% ipython --no-banner

In [1]: import numpy as np

In [2]: from numpy import linalg as LA

In [3]: np.set_printoptions(precision=2, suppress=True, linewidth=100)

In [4]: A = np.vander(np.arange(10) - 4, 4, increasing=True)

In [5]: print(A)
[[  1  -4  16 -64]
 [  1  -3   9 -27]
 [  1  -2   4  -8]
 [  1  -1   1  -1]
 [  1   0   0   0]
 [  1   1   1   1]
 [  1   2   4   8]
 [  1   3   9  27]
 [  1   4  16  64]
 [  1   5  25 125]]

In [6]: other = np.c_[A[:, :2] @ np.array([[4, -5], [0, -3]]), np.array([0, 7, -9, 2, 2, -1, 9, -5, -5, 8])]

In [7]: print(other)
[[  4   7   0]
 [  4   4   7]
 [  4   1  -9]
 [  4  -2   2]
 [  4  -5   2]
 [  4  -8  -1]
 [  4 -11   9]
 [  4 -14  -5]
 [  4 -17  -5]
 [  4 -20   8]]

In [8]: print(np.round(LA.norm(other - A @ LA.lstsq(A, other)[0], axis=0), 2) + 0)
[ 0.    0.   17.76]

In [9]: print(np.round(LA.lstsq(A, other[:, 0])[0], 2) + 0)
[4. 0. 0. 0.]

In [10]: print(LA.matrix_rank(other))
3

In [11]: P = other @ LA.solve(other.T @ other, other.T)

In [12]: print(round(np.trace(P), 2))
3.0

In [13]: print(np.round(P @ other[:, 2], 2) + 0)
[ 0.  7. -9.  2.  2. -1.  9. -5. -5.  8.]

In [14]: print(np.diag(P))
[0.35 0.39 0.45 0.13 0.11 0.11 0.32 0.29 0.37 0.47]

In [15]: Uu, sigma, vt = LA.svd(A, full_matrices=False)

In [16]: print(sigma / sigma[0])
[1.   0.19 0.02 0.01]

In [17]: print(sigma)
[160.85  30.68   3.69   2.02]

In [18]: print(round(np.sqrt((sigma ** 2).sum()), 2), np.round(LA.norm(A), 2))
163.81 163.81

In [19]: print(np.abs(Uu[:, 0]).round(6).argmax())
9

In [20]: print(Uu.shape, sigma.shape, vt.shape)
(10, 4) (4,) (4, 4)

In [21]: x = np.array([0, 2, 0, 2])

In [22]: print(np.einsum("ij,j->i", A, x))
[-136  -60  -20   -4    0    4   20   60  136  260]

In [23]: print(LA.norm(A @ x) <= LA.norm(A, 2) * LA.norm(x) + 1e-9)
True

In [24]: print(np.sign((A @ x).round(6)))
[-1 -1 -1 -1  0  1  1  1  1  1]

In [25]: P = A @ LA.solve(A.T @ A, A.T)

In [26]: print(np.allclose(P @ P, P))
True

In [27]: print(np.round(P @ A[:, 3], 2) + 0)
[-64. -27.  -8.  -1.   0.   1.   8.  27.  64. 125.]

In [28]: print(np.diag(P))
[0.82 0.3  0.33 0.31 0.24 0.24 0.31 0.33 0.3  0.82]

In [29]: print(np.round(LA.eigvalsh(P), 2) + 0)
[0. 0. 0. 0. 0. 0. 1. 1. 1. 1.]

In [30]: print(P.round(2) + 0)
[[ 0.82  0.31  0.02 -0.11 -0.11 -0.05  0.03  0.09  0.07 -0.08]
 [ 0.31  0.3   0.25  0.17  0.08  0.   -0.06 -0.08 -0.04  0.07]
 [ 0.02  0.25  0.33  0.29  0.19  0.07 -0.05 -0.11 -0.08  0.09]
 [-0.11  0.17  0.29  0.31  0.24  0.14  0.03 -0.05 -0.06  0.03]
 [-0.11  0.08  0.19  0.24  0.24  0.2   0.14  0.07  0.   -0.05]
 [-0.05  0.    0.07  0.14  0.2   0.24  0.24  0.19  0.08 -0.11]
 [ 0.03 -0.06 -0.05  0.03  0.14  0.24  0.31  0.29  0.17 -0.11]
 [ 0.09 -0.08 -0.11 -0.05  0.07  0.19  0.29  0.33  0.25  0.02]
 [ 0.07 -0.04 -0.08 -0.06  0.    0.08  0.17  0.25  0.3   0.31]
 [-0.08  0.07  0.09  0.03 -0.05 -0.11 -0.11  0.02  0.31  0.82]]

In [31]: F = np.array([[2, 1, -4, -2], [1, 1, -2, -2], [-4, -2, 6, 3], [-2, -2, 3, 3]])

In [32]: print(LA.eigvals(F))
[11.09  1.62 -0.62 -0.09]

In [33]: print(round(float(LA.det(2 * F)), 2), round(LA.det(F), 2))
16.0 1.0

In [34]: print(round(float(LA.det(F[::-1])), 2))
1.0

In [35]: rng = np.random.default_rng(59)

In [36]: z = rng.permutation(4)

In [37]: other = F[:, z] * rng.choice([-1, 1], 4)

In [38]: print(other)
[[-4 -2 -2  1]
 [-2 -2 -1  1]
 [ 6  3  4 -2]
 [ 3  3  2 -2]]

In [39]: Uu, _, vt = LA.svd(F.T @ other)

In [40]: print(z)
[2 3 0 1]

In [41]: z = rng.permutation(4)

In [42]: print(z)
[0 3 2 1]

In [43]: other = F[z][:, z]

In [44]: print(np.diag(other))
[2 3 6 1]

In [45]: print(round(float(LA.det(other)), 2), round(float(LA.det(F[z])), 2))
1.0 -1.0

In [46]: print(np.all(LA.eigvalsh(F) > 0))
False

In [47]: print([round(float(LA.det(F[:i, :i])), 2) + 0 for i in range(1, 5)])
[2.0, 1.0, -2.0, 1.0]

In [48]: print(np.sort(np.abs(LA.eigvals(F))))
[ 0.09  0.62  1.62 11.09]

In [49]: print(np.allclose(F, F.T))
True

In [50]: print(LA.matrix_power(F, 3))
[[ 273  168 -442 -272]
 [ 168  105 -272 -170]
 [-442 -272  715  440]
 [-272 -170  440  275]]

In [51]: print(np.allclose(F @ F.T, F.T @ F))
True

In [52]: print(F @ F)
[[ 25  15 -40 -24]
 [ 15  10 -24 -16]
 [-40 -24  65  39]
 [-24 -16  39  26]]

In [53]: print((F - F.T) / 2)
[[0. 0. 0. 0.]
 [0. 0. 0. 0.]
 [0. 0. 0. 0.]
 [0. 0. 0. 0.]]

In [54]: print(round(np.abs(LA.eigvals(F)).max(), 2))
11.09

In [55]: print(round(float(LA.det(F)), 2))
1.0

In [56]: X = np.load("a.npy")

In [57]: print(X)
[[ 1 -2  4]
 [ 1 -1  1]
 [ 1  0  0]
 [ 1  1  1]
 [ 1  2  4]
 [ 1  3  9]
 [ 1  4 16]
 [ 1  5 25]
 [ 1  6 36]
 [ 1  7 49]]

In [58]: z = rng.permutation(3)

In [59]: other = X[:, z] * rng.choice([-1, 1], 3)

In [60]: print(other)
[[ -4  -2   1]
 [ -1  -1   1]
 [  0   0   1]
 [ -1   1   1]
 [ -4   2   1]
 [ -9   3   1]
 [-16   4   1]
 [-25   5   1]
 [-36   6   1]
 [-49   7   1]]

In [61]: Uu, _, vt = LA.svd(X.T @ other)

In [62]: print(np.round(LA.lstsq(X, other)[0], 2) + 0)
[[ 0.  0.  1.]
 [ 0.  1.  0.]
 [-1.  0.  0.]]

In [63]: print(np.round(Uu @ vt, 2) + 0)
[[ 0.  0.  1.]
 [ 0.  1.  0.]
 [-1.  0.  0.]]

In [64]: x = np.array([3, -1, -1])

In [65]: rhs = other @ x

In [66]: print(LA.solve(other.T @ other, other.T @ rhs))
[ 3. -1. -1.]

In [67]: LA.solve(other, rhs)
LinAlgError: Last 2 dimensions of the array must be square


In [68]: print(LA.lstsq(other, rhs)[0])
[ 3. -1. -1.]

In [69]: rhs = rhs + 0.1 * rng.normal(size=10)

In [70]: print(rhs)
[ -10.78   -2.97   -0.9    -4.94  -14.89  -31.    -53.07  -80.87 -115.05 -155.09]

In [71]: b, *_ = LA.lstsq(other, rhs)

In [72]: print(round(float(LA.norm(rhs - other @ b)), 2))
0.22

In [73]: data = np.load("out0.npy")

In [74]: print(data)
[[ 0.77  0.23  0.23  0.38  0.08  0.38]
 [ 0.23  0.77 -0.23 -0.38 -0.08 -0.38]
 [ 0.23 -0.23  0.77 -0.38 -0.08 -0.38]
 [ 0.38 -0.38 -0.38  0.36 -0.13 -0.64]
 [ 0.08 -0.08 -0.08 -0.13  0.97 -0.13]
 [ 0.38 -0.38 -0.38 -0.64 -0.13  0.36]]

In [75]: print(np.round(data @ data.T, 2) + 0)
[[1. 0. 0. 0. 0. 0.]
 [0. 1. 0. 0. 0. 0.]
 [0. 0. 1. 0. 0. 0.]
 [0. 0. 0. 1. 0. 0.]
 [0. 0. 0. 0. 1. 0.]
 [0. 0. 0. 0. 0. 1.]]

In [76]: print(round(data[:, 1] @ data[:, 4], 2))
-0.0

In [77]: print(np.round(data.T @ data, 2) + 0)
[[1. 0. 0. 0. 0. 0.]
 [0. 1. 0. 0. 0. 0.]
 [0. 0. 1. 0. 0. 0.]
 [0. 0. 0. 1. 0. 0.]
 [0. 0. 0. 0. 1. 0.]
 [0. 0. 0. 0. 0. 1.]]

In [78]: print(LA.pinv(data))
[[ 0.77  0.23  0.23  0.38  0.08  0.38]
 [ 0.23  0.77 -0.23 -0.38 -0.08 -0.38]
 [ 0.23 -0.23  0.77 -0.38 -0.08 -0.38]
 [ 0.38 -0.38 -0.38  0.36 -0.13 -0.64]
 [ 0.08 -0.08 -0.08 -0.13  0.97 -0.13]
 [ 0.38 -0.38 -0.38 -0.64 -0.13  0.36]]

In [79]: z = rng.permutation(6)

In [80]: print(z)
[3 5 0 4 1 2]

In [81]: other = data[z][:, z]

In [82]: print(round(float(np.trace(other)), 2))
4.0

In [83]: print(other)
[[ 0.36 -0.64  0.38 -0.13 -0.38 -0.38]
 [-0.64  0.36  0.38 -0.13 -0.38 -0.38]
 [ 0.38  0.38  0.77  0.08  0.23  0.23]
 [-0.13 -0.13  0.08  0.97 -0.08 -0.08]
 [-0.38 -0.38  0.23 -0.08  0.77 -0.23]
 [-0.38 -0.38  0.23 -0.08 -0.23  0.77]]

In [84]: print(np.allclose(other, data))
False

In [85]: w1 = np.array([[9, -2], [-1, -6], [-6, -1], [4, -4], [-1, -9], [9, -3]])

In [86]: b = np.array([8, 0])

In [87]: act = np.maximum(data @ w1 + b, 0)

In [88]: print((act > 0).mean(axis=0))
[1.  0.5]

In [89]: print(act)
[[18.23  0.  ]
 [ 5.77  0.  ]
 [ 0.77  3.54]
 [ 9.95  3.56]
 [ 6.59  0.  ]
 [14.95  4.56]]

In [90]: print((act > 0).astype(int))
[[1 0]
 [1 0]
 [1 1]
 [1 1]
 [1 0]
 [1 1]]

In [91]: basis = np.array([[-7, 8, -1], [6, -3, 2]])

In [92]: print((act @ basis).round(6).argmax(axis=1))
[1 1 0 1 1 1]

In [93]: ang = np.radians(45)

In [94]: r_ = np.eye(2)

In [95]: r_[1, 1] = r_[0, 0] = np.cos(ang)

In [96]: r_[1, 0], r_[0, 1] = -np.sin(ang), np.sin(ang)

In [97]: print(r_)
[[ 0.71  0.71]
 [-0.71  0.71]]

In [98]: other = act @ r_.T

In [99]: print(other)
[[ 12.89 -12.89]
 [  4.08  -4.08]
 [  3.05   1.96]
 [  9.56  -4.51]
 [  4.66  -4.66]
 [ 13.8   -7.34]]

In [100]: print(round(LA.det(r_), 2), round(np.trace(r_), 2))
1.0 1.41

In [101]: def softmax(z):
     ...:     e = np.exp(z - z.max(axis=-1, keepdims=True))
     ...:     return e / e.sum(axis=-1, keepdims=True)
     ...: 

In [102]: print(softmax(other[2]))
[0.75 0.25]

In [103]: S = other @ other.T / np.sqrt(2)

In [104]: print(np.round(softmax(S), 2) + 0)
[[1.   0.   0.   0.   0.   0.  ]
 [1.   0.   0.   0.   0.   0.  ]
 [0.   0.   0.   0.01 0.   0.99]
 [1.   0.   0.   0.   0.   0.  ]
 [1.   0.   0.   0.   0.   0.  ]
 [1.   0.   0.   0.   0.   0.  ]]

In [105]: print(softmax(S).round(6).argmax(axis=1))
[0 0 5 0 0 0]

In [106]: print(softmax(S)[2] @ other)
[13.77 -7.33]

In [107]: m1 = np.load("run16.npy")

In [108]: print(m1)
[[0 3 1 8 6 0 2 2 8]
 [0 0 0 7 1 3 4 0 2]
 [0 0 0 4 4 9 4 5 3]
 [0 0 0 0 1 5 6 2 7]
 [0 0 0 0 0 4 6 8 6]
 [0 0 0 0 0 0 9 6 1]
 [0 0 0 0 0 0 0 6 8]
 [0 0 0 0 0 0 0 0 1]
 [0 0 0 0 0 0 0 0 0]]

In [109]: # rank 7

In [110]: print(LA.matrix_rank(m1, rtol=0.1))
6

In [111]: print(np.argsort(-LA.norm(m1, axis=0).round(6), kind="stable")[:3])
[8 6 7]

In [112]: J = np.loadtxt("data.csv", delimiter=",")

In [113]: print(J)
[[2. 5. 3. 2. 1. 0. 4. 4. 2.]
 [5. 1. 5. 0. 2. 2. 5. 1. 4.]
 [5. 4. 2. 0. 5. 3. 0. 0. 2.]
 [4. 0. 1. 3. 1. 0. 1. 1. 1.]
 [1. 3. 5. 4. 4. 4. 2. 5. 1.]
 [4. 3. 2. 2. 2. 1. 4. 5. 4.]
 [5. 4. 5. 5. 4. 4. 2. 4. 3.]
 [1. 3. 0. 1. 1. 2. 2. 3. 4.]
 [1. 3. 5. 4. 4. 4. 2. 5. 1.]
 [1. 0. 1. 1. 2. 5. 1. 3. 0.]]

In [114]: other = data + rng.integers(-2, 3, (6, 1)) @ rng.integers(-2, 3, (1, 6))

In [115]: print(other)
[[ 1.77  1.23 -0.77 -0.62  1.08 -1.62]
 [-1.77 -1.23  1.77  1.62 -2.08  3.62]
 [ 1.23  0.77 -0.23 -1.38  0.92 -2.38]
 [ 2.38  1.62 -2.38 -1.64  1.87 -4.64]
 [ 1.08  0.92 -1.08 -1.13  1.97 -2.13]
 [ 1.38  0.62 -1.38 -1.64  0.87 -1.64]]

In [116]: print(np.round(LA.svd(other - data, compute_uv=False), 2) + 0)
[10.39  0.    0.    0.    0.    0.  ]

In [117]: other = J + rng.integers(-2, 3, (10, 1)) @ rng.integers(-2, 3, (1, 9))

In [118]: print(other)
[[-2.  9.  5.  4. -3. -4.  0.  8.  2.]
 [ 7. -1.  4. -1.  4.  4.  7. -1.  4.]
 [ 3.  6.  3.  1.  3.  1. -2.  2.  2.]
 [ 8. -4. -1.  1.  5.  4.  5. -3.  1.]
 [ 5. -1.  3.  2.  8.  8.  6.  1.  1.]
 [ 8. -1.  0.  0.  6.  5.  8.  1.  4.]
 [ 5.  4.  5.  5.  4.  4.  2.  4.  3.]
 [ 3.  1. -1.  0.  3.  4.  4.  1.  4.]
 [-1.  5.  6.  5.  2.  2.  0.  7.  1.]
 [ 5. -4. -1. -1.  6.  9.  5. -1.  0.]]

In [119]: print(np.round(LA.svd(other - J, compute_uv=False), 2) + 0)
[24.98  0.    0.    0.    0.    0.    0.    0.    0.  ]

In [120]: print(np.abs(other - J).sum(axis=1))
[28. 14. 14. 28. 28. 28.  0. 14. 14. 28.]

In [121]: E = np.array([[-0.9, -0.2, -0.1, -0.4, 0.7, 0.7, -4.0],
     ...:     [0.2, -1.0, 0.2, 0.7, 1.5, -0.4, -4.0],
     ...:     [-0.8, 1.8, -0.9, -1.1, 2.2, 0.7, -32.0],
     ...:     [0.3, 1.1, 0.1, 0.1, 1.6, -0.3, -14.0]])

In [122]: # column 6 is much longer than the rest

In [123]: print(E - E[0])
[[  0.    0.    0.    0.    0.    0.    0. ]
 [  1.1  -0.8   0.3   1.1   0.8  -1.1   0. ]
 [  0.1   2.   -0.8  -0.7   1.5   0.  -28. ]
 [  1.2   1.3   0.2   0.5   0.9  -1.  -10. ]]

In [124]: print(np.count_nonzero(E))
28

In [125]: print(LA.matrix_rank(E))
4

In [126]: print(np.abs(E).max())
32.0

In [127]: print(LA.svd(E, compute_uv=False))
[35.58  2.13  1.48  0.54]

In [128]: print(E.shape)
(4, 7)

In [129]: print(round(float(LA.norm(E)), 2))
35.68

In [130]: ang = np.radians(45)

In [131]: r_ = np.eye(7)

In [132]: r_[0, 0] = r_[2, 2] = np.cos(ang)

In [133]: r_[0, 2], r_[2, 0] = -np.sin(ang), np.sin(ang)

In [134]: print(r_)
[[ 0.71  0.   -0.71  0.    0.    0.    0.  ]
 [ 0.    1.    0.    0.    0.    0.    0.  ]
 [ 0.71  0.    0.71  0.    0.    0.    0.  ]
 [ 0.    0.    0.    1.    0.    0.    0.  ]
 [ 0.    0.    0.    0.    1.    0.    0.  ]
 [ 0.    0.    0.    0.    0.    1.    0.  ]
 [ 0.    0.    0.    0.    0.    0.    1.  ]]

In [135]: other = E @ r_.T

In [136]: print(round(float(LA.det(r_)), 2), round(float(np.trace(r_)), 2))
1.0 6.41

In [137]: print(LA.svd(E, compute_uv=False), LA.svd(other, compute_uv=False))
[35.58  2.13  1.48  0.54] [35.58  2.13  1.48  0.54]

In [138]: print(np.allclose(E @ E.T, other @ other.T))
True

In [139]: other = r_ + rng.integers(-2, 3, (7, 1)) @ rng.integers(-2, 3, (1, 7))

In [140]: print(other)
[[ 0.71  0.   -0.71  0.    0.    0.    0.  ]
 [-2.   -1.    2.   -1.    2.   -1.    0.  ]
 [-3.29 -4.    4.71 -2.    4.   -2.    0.  ]
 [-4.   -4.    4.   -1.    4.   -2.    0.  ]
 [-2.   -2.    2.   -1.    3.   -1.    0.  ]
 [ 0.    0.    0.    0.    0.    1.    0.  ]
 [ 0.    0.    0.    0.    0.    0.    1.  ]]

In [141]: print(other - r_)
[[ 0.  0.  0.  0.  0.  0.  0.]
 [-2. -2.  2. -1.  2. -1.  0.]
 [-4. -4.  4. -2.  4. -2.  0.]
 [-4. -4.  4. -2.  4. -2.  0.]
 [-2. -2.  2. -1.  2. -1.  0.]
 [ 0.  0.  0.  0.  0.  0.  0.]
 [ 0.  0.  0.  0.  0.  0.  0.]]

In [142]: print(np.abs(other - r_).sum(axis=1))
[ 0. 10. 20. 20. 10.  0.  0.]

In [143]: print(LA.matrix_rank(other - r_, tol=1e-8))
1
